$ python -q
>>> import numpy as np
>>> import numpy.linalg as la
>>> np.set_printoptions(precision=2, suppress=True, linewidth=160)
>>> tidy = lambda a: np.round(a, 2) + 0
>>> J = np.load("run9.npy")
>>> J
array([[-0.8,  1.4, -0.1],
       [ 0.4,  1.6,  1.1],
       [ 1.1, -0.9, -1. ],
       [-0.4,  1. ,  0.6],
       [ 0.8,  1.5, -0.6],
       [ 0.9, -1.1, -1.6],
       [-0.6, -1.4,  0.8],
       [ 0. , -0.9, -0.1],
       [ 0.7,  0.9,  0.8],
       [ 1.1, -1.4,  1.3],
       [-2.4, -1. , -1.6],
       [ 1.5,  4.5,  0.6]])
>>> Y = np.array([[-2, -2, -2], [-2, -2, 2], [2, -2, 0]])
>>> tidy(np.einsum("ik,kj->ji", J, Y))
array([[ -1.4,  -1.8,  -2.4,   0. ,  -5.8,  -2.8,   5.6,   1.6,  -1.6,   3.2,   3.6, -10.8],
       [ -1. ,  -6.2,   1.6,  -2.4,  -3.4,   3.6,   2.4,   2. ,  -4.8,  -2. ,  10. , -13.2],
       [  4.4,   2.4,  -4. ,   2.8,   1.4,  -4. ,  -1.6,  -1.8,   0.4,  -5. ,   2.8,   6. ]])
>>> np.vstack([J, Y.T]).shape
(15, 3)
>>> tidy(J @ Y)
array([[ -1.4,  -1. ,   4.4],
       [ -1.8,  -6.2,   2.4],
       [ -2.4,   1.6,  -4. ],
       [  0. ,  -2.4,   2.8],
       [ -5.8,  -3.4,   1.4],
       [ -2.8,   3.6,  -4. ],
       [  5.6,   2.4,  -1.6],
       [  1.6,   2. ,  -1.8],
       [ -1.6,  -4.8,   0.4],
       [  3.2,  -2. ,  -5. ],
       [  3.6,  10. ,   2.8],
       [-10.8, -13.2,   6. ]])
>>> la.matrix_rank(np.vstack([J, Y.T]))
np.int64(3)
>>> tidy(np.einsum("ij->j", J))
array([2.3, 4.2, 0.2])
>>> gram = np.cov(J, rowvar=False)
>>> tidy(np.polyfit(J[:, 1], J[:, 2], 1))
array([ 0.17, -0.04])
>>> np.median(J, axis=0)
array([0.55, 0.  , 0.25])
>>> tidy(np.corrcoef(J[:, 1], J[:, 2])[0, 1])
np.float64(0.3)
>>> Z = J[[3, 10]].astype(float)
>>> for _ in range(7):
...     z = la.norm(J[:, None] - Z, axis=-1).argmin(axis=1)
...     Z = np.array([J[z == j].mean(axis=0) for j in range(2)])
... 
>>> z
array([0, 0, 1, 0, 0, 1, 1, 1, 0, 1, 1, 0])
>>> tidy(Z)
array([[ 0.37,  1.82,  0.4 ],
       [ 0.02, -1.12, -0.37]])
>>> tidy(Z[1] - Z[0])
array([-0.35, -2.93, -0.77])
>>> np.abs(Z[1] - Z[0]).argmax()
np.int64(1)
>>> r0 = np.array([2, -2])
>>> tidy(np.correlate(Z[0], Z[1], "full"))
array([-0.13, -1.08, -2.17, -0.42,  0.01])
>>> tidy(np.cross(Z[0, :3], Z[1, :3]))
array([-0.22,  0.14, -0.44])
>>> tidy(np.polyval(r0, Z[0]))
array([-1.27,  1.63, -1.2 ])
>>> D = la.norm(J[:, None] - J[None], axis=-1)
>>> D.shape
(12, 12)
>>> la.matrix_rank(D ** 2)
np.int64(5)
>>> (D + 1e9 * np.eye(12)).round(6).argmin(axis=1)
array([3, 8, 5, 0, 8, 2, 7, 6, 1, 6, 7, 1])
>>> np.flatnonzero(D[3] < D.mean() / 2)
array([0, 1, 3, 8])
>>> data = np.load("arr.npy")
>>> data
array([[-1,  1, -1, -3],
       [ 0,  3, -1,  3],
       [ 0,  0, -2,  0],
       [ 0,  0,  0, -1]])
>>> # triangular, det is the product of the diagonal
>>> la.matrix_power(data - np.diag(np.diag(data)), 4)
array([[0, 0, 0, 0],
       [0, 0, 0, 0],
       [0, 0, 0, 0],
       [0, 0, 0, 0]])
>>> [int(la.matrix_rank(la.matrix_power(data, p))) for p in range(1, 5)]
[4, 4, 4, 4]
>>> tidy(la.det(data[::-1]))
np.float64(-6.0)
>>> np.einsum("ii->", data)
np.int64(-1)
>>> np.kron(np.eye(2, dtype=int), data)
array([[-1,  1, -1, -3,  0,  0,  0,  0],
       [ 0,  3, -1,  3,  0,  0,  0,  0],
       [ 0,  0, -2,  0,  0,  0,  0,  0],
       [ 0,  0,  0, -1,  0,  0,  0,  0],
       [ 0,  0,  0,  0, -1,  1, -1, -3],
       [ 0,  0,  0,  0,  0,  3, -1,  3],
       [ 0,  0,  0,  0,  0,  0, -2,  0],
       [ 0,  0,  0,  0,  0,  0,  0, -1]])
>>> np.poly(data)
array([  1.,   1.,  -7., -13.,  -6.])
>>> np.einsum("ij,ji->", data, data)
np.int64(15)
>>> tidy(la.eigvals(data).sum().real)
np.float64(-1.0)
>>> tidy(la.det(data.T))
np.float64(-6.0)
>>> X = np.load("dump.npy")
>>> X
array([[ 0,  0,  0,  0,  0],
       [ 0,  0, -1,  0,  0],
       [ 0,  0,  0,  2,  0],
       [-3,  0,  0,  0,  0],
       [ 0,  0,  0,  0,  3]])
>>> W = np.array([[8, 9, 1, 6, 9, 2],
...     [2, 7, 2, 1, 8, 0],
...     [9, 0, 9, 0, 3, 9],
...     [5, 7, 8, 3, 2, 8],
...     [8, 0, 5, 8, 4, 9]])
>>> c = np.array([-2, 2, 2, -1, -2, -2])
>>> hid = np.maximum(X @ W + c, 0)
>>> hid
array([[ 0,  2,  2,  0,  0,  0],
       [ 0,  2,  0,  0,  0,  0],
       [ 8, 16, 18,  5,  2, 14],
       [ 0,  0,  0,  0,  0,  0],
       [22,  2, 17, 23, 10, 25]])
>>> (hid > 0).mean(axis=0)
array([0.4, 0.8, 0.6, 0.4, 0.4, 0.4])
>>> (hid > 0).astype(int)
array([[0, 1, 1, 0, 0, 0],
       [0, 1, 0, 0, 0, 0],
       [1, 1, 1, 1, 1, 1],
       [0, 0, 0, 0, 0, 0],
       [1, 1, 1, 1, 1, 1]])
>>> Z = np.array([[-5, 3], [2, 4], [3, 4], [-5, -1], [-3, 0], [-2, -4]])
>>> hid @ Z
array([[  10,   16],
       [   4,    8],
       [ -13,   99],
       [   0,    0],
       [-250,   19]])
>>> feats = np.loadtxt("case16.csv", delimiter=",")
>>> feats
array([[-1.,  1.,  0.,  0.,  0.],
       [ 0., -1.,  1.,  0.,  0.],
       [ 0.,  0., -1.,  1.,  0.],
       [ 0.,  0.,  0., -1.,  1.],
       [ 0.,  0.,  0.,  0., -1.]])
>>> tidy(np.sort(la.eigvals(feats)))
array([-1., -1., -1., -1., -1.])
>>> feats @ feats
array([[ 1., -2.,  1.,  0.,  0.],
       [ 0.,  1., -2.,  1.,  0.],
       [ 0.,  0.,  1., -2.,  1.],
       [ 0.,  0.,  0.,  1., -2.],
       [ 0.,  0.,  0.,  0.,  1.]])
>>> [int(la.matrix_rank(la.matrix_power(feats, p))) for p in range(1, 6)]
[5, 5, 5, 5, 5]
>>> np.prod(np.diag(feats)), tidy(la.det(feats))
(np.float64(-1.0), np.float64(-1.0))
>>> tidy(la.svd(feats, compute_uv=False))
array([1.92, 1.68, 1.31, 0.83, 0.28])
>>> la.matrix_rank(feats)
np.int64(5)
>>> feats.shape
(5, 5)
>>> tidy(la.norm(feats))
np.float64(3.0)
>>> np.unravel_index(np.abs(feats).argmax(), feats.shape)
(np.int64(0), np.int64(0))
>>> Z = np.array([[3, 3, 0]])
>>> rng = np.random.default_rng(435248)
>>> m1 = rng.normal(size=(24, 1)) @ Z + np.array([-2, 2, 3])
>>> tidy(m1)
array([[-7.61, -3.61,  3.  ],
       [-2.15,  1.85,  3.  ],
       [-7.47, -3.47,  3.  ],
       [ 2.1 ,  6.1 ,  3.  ],
       [ 2.55,  6.55,  3.  ],
       [-1.22,  2.78,  3.  ],
       [-1.29,  2.71,  3.  ],
       [-5.08, -1.08,  3.  ],
       [ 0.  ,  4.  ,  3.  ],
       [ 2.51,  6.51,  3.  ],
       [-4.51, -0.51,  3.  ],
       [ 0.88,  4.88,  3.  ],
       [-4.32, -0.32,  3.  ],
       [-1.74,  2.26,  3.  ],
       [-4.46, -0.46,  3.  ],
       [-5.49, -1.49,  3.  ],
       [-2.72,  1.28,  3.  ],
       [ 1.44,  5.44,  3.  ],
       [-1.86,  2.14,  3.  ],
       [ 1.44,  5.44,  3.  ],
       [-2.41,  1.59,  3.  ],
       [-2.2 ,  1.8 ,  3.  ],
       [-1.87,  2.13,  3.  ],
       [ 3.84,  7.84,  3.  ]])
>>> rank = la.matrix_rank(m1)
>>> rank
np.int64(2)
>>> N = la.svd(m1)[2][rank:].T
>>> [int(la.matrix_rank(m1[:, :j + 1])) for j in range(3)]
[1, 2, 2]
>>> la.matrix_rank(m1.T @ m1), la.matrix_rank(m1 @ m1.T)
(np.int64(2), np.int64(2))
>>> np.allclose(m1 @ N, 0)
True
>>> tidy(N @ N.T)
array([[ 0.26, -0.26,  0.35],
       [-0.26,  0.26, -0.35],
       [ 0.35, -0.35,  0.47]])
>>> tidy(N[:, 0] / N[np.abs(N[:, 0]).round(6).argmax(), 0])
array([ 0.75, -0.75,  1.  ])
